% ipython --no-banner

In [1]: import numpy as np

In [2]: np.set_printoptions(precision=2, suppress=True, linewidth=200)

In [3]: rng = np.random.default_rng(39568)

In [4]: W0 = np.eye(6, dtype=int)[rng.permutation(6)]

In [5]: W0
Out[5]: 
array([[0, 0, 0, 0, 1, 0],
       [0, 0, 0, 1, 0, 0],
       [0, 1, 0, 0, 0, 0],
       [0, 0, 1, 0, 0, 0],
       [0, 0, 0, 0, 0, 1],
       [1, 0, 0, 0, 0, 0]])

In [6]: # columns are unit length and at right angles

In [7]: x = np.array([1, 1, -2, -2, 2, 0])

In [8]: 6 - np.linalg.matrix_rank(W0 - np.eye(6), tol=1e-8)
Out[8]: np.int64(2)

In [9]: W0.T @ (W0 @ x)
Out[9]: array([ 1,  1, -2, -2,  2,  0])

In [10]: [p for p in range(1, 25) if np.allclose(np.linalg.matrix_power(W0, p), np.eye(6))]
Out[10]: [3, 6, 9, 12, 15, 18, 21, 24]

In [11]: np.abs(np.linalg.eigvals(W0))
Out[11]: array([1., 1., 1., 1., 1., 1.])

In [12]: np.linalg.inv(W0)
Out[12]: 
array([[0., 0., 0., 0., 0., 1.],
       [0., 0., 1., 0., 0., 0.],
       [0., 0., 0., 1., 0., 0.],
       [0., 1., 0., 0., 0., 0.],
       [1., 0., 0., 0., 0., 0.],
       [0., 0., 0., 0., 1., 0.]])

In [13]: feats = np.array([[0, 2, 1, 3, 3, 2, 0, 1],
    ...:     [-1, 1, 0, 1, -2, 0, 0, -3],
    ...:     [3, 1, -3, -3, 0, 1, 0, -2],
    ...:     [1, 1, -2, 2, -1, -3, 2, 0],
    ...:     [-2, 3, -1, -1, -2, -3, -3, 1],
    ...:     [-2, 3, 3, 2, -2, -1, -2, -3],
    ...:     [3, -2, -2, -3, -2, -2, 0, 0]])

In [14]: feats
Out[14]: 
array([[ 0,  2,  1,  3,  3,  2,  0,  1],
       [-1,  1,  0,  1, -2,  0,  0, -3],
       [ 3,  1, -3, -3,  0,  1,  0, -2],
       [ 1,  1, -2,  2, -1, -3,  2,  0],
       [-2,  3, -1, -1, -2, -3, -3,  1],
       [-2,  3,  3,  2, -2, -1, -2, -3],
       [ 3, -2, -2, -3, -2, -2,  0,  0]])

In [15]: f, r1 = feats[5], feats[1]

In [16]: f @ f
Out[16]: np.int64(44)

In [17]: f @ r1
Out[17]: np.int64(20)

In [18]: p = (f @ r1) / (f @ f) * f

In [19]: round(float((r1 - p) @ f), 2)
Out[19]: 0.0

In [20]: np.outer(f, r1)
Out[20]: 
array([[ 2, -2,  0, -2,  4,  0,  0,  6],
       [-3,  3,  0,  3, -6,  0,  0, -9],
       [-3,  3,  0,  3, -6,  0,  0, -9],
       [-2,  2,  0,  2, -4,  0,  0, -6],
       [ 2, -2,  0, -2,  4,  0,  0,  6],
       [ 1, -1,  0, -1,  2,  0,  0,  3],
       [ 2, -2,  0, -2,  4,  0,  0,  6],
       [ 3, -3,  0, -3,  6,  0,  0,  9]])

In [21]: p
Out[21]: array([-0.91,  1.36,  1.36,  0.91, -0.91, -0.45, -0.91, -1.36])

In [22]: W = np.array([[-1, 3, -3, -1],
    ...:     [-1, 3, 1, 2],
    ...:     [1, 0, 3, -2],
    ...:     [1, -1, 2, 0],
    ...:     [0, -1, 2, 1],
    ...:     [3, 1, -3, 0],
    ...:     [-2, 2, -2, 0],
    ...:     [1, 0, 2, -2]])

In [23]: beta = np.array([2, -1, 2, -2])

In [24]: act = np.maximum(feats @ W + beta, 0)

In [25]: act
Out[25]: 
array([[11,  1, 15,  1],
       [ 0,  0,  0,  5],
       [ 0, 15,  0,  7],
       [ 0,  5,  1,  2],
       [ 0,  0, 19,  4],
       [ 4,  0, 21,  4],
       [ 0,  5,  0,  0]])

In [26]: np.linalg.matrix_rank(act)
Out[26]: np.int64(4)

In [27]: (act > 0).astype(int)
Out[27]: 
array([[1, 1, 1, 1],
       [0, 0, 0, 1],
       [0, 1, 0, 1],
       [0, 1, 1, 1],
       [0, 0, 1, 1],
       [1, 0, 1, 1],
       [0, 1, 0, 0]])

In [28]: W2 = np.array([[3, 2], [0, 0], [3, 2], [3, 0]])

In [29]: W @ W2
Out[29]: 
array([[-15,  -8],
       [  6,   0],
       [  6,   8],
       [  9,   6],
       [  9,   4],
       [  0,   0],
       [-12,  -8],
       [  3,   6]])

In [30]: act @ W2
Out[30]: 
array([[81, 52],
       [15,  0],
       [21,  0],
       [ 9,  2],
       [69, 38],
       [87, 50],
       [ 0,  0]])

In [31]: (act @ W2).round(6).argmax(axis=1)
Out[31]: array([0, 0, 0, 0, 0, 0, 0])
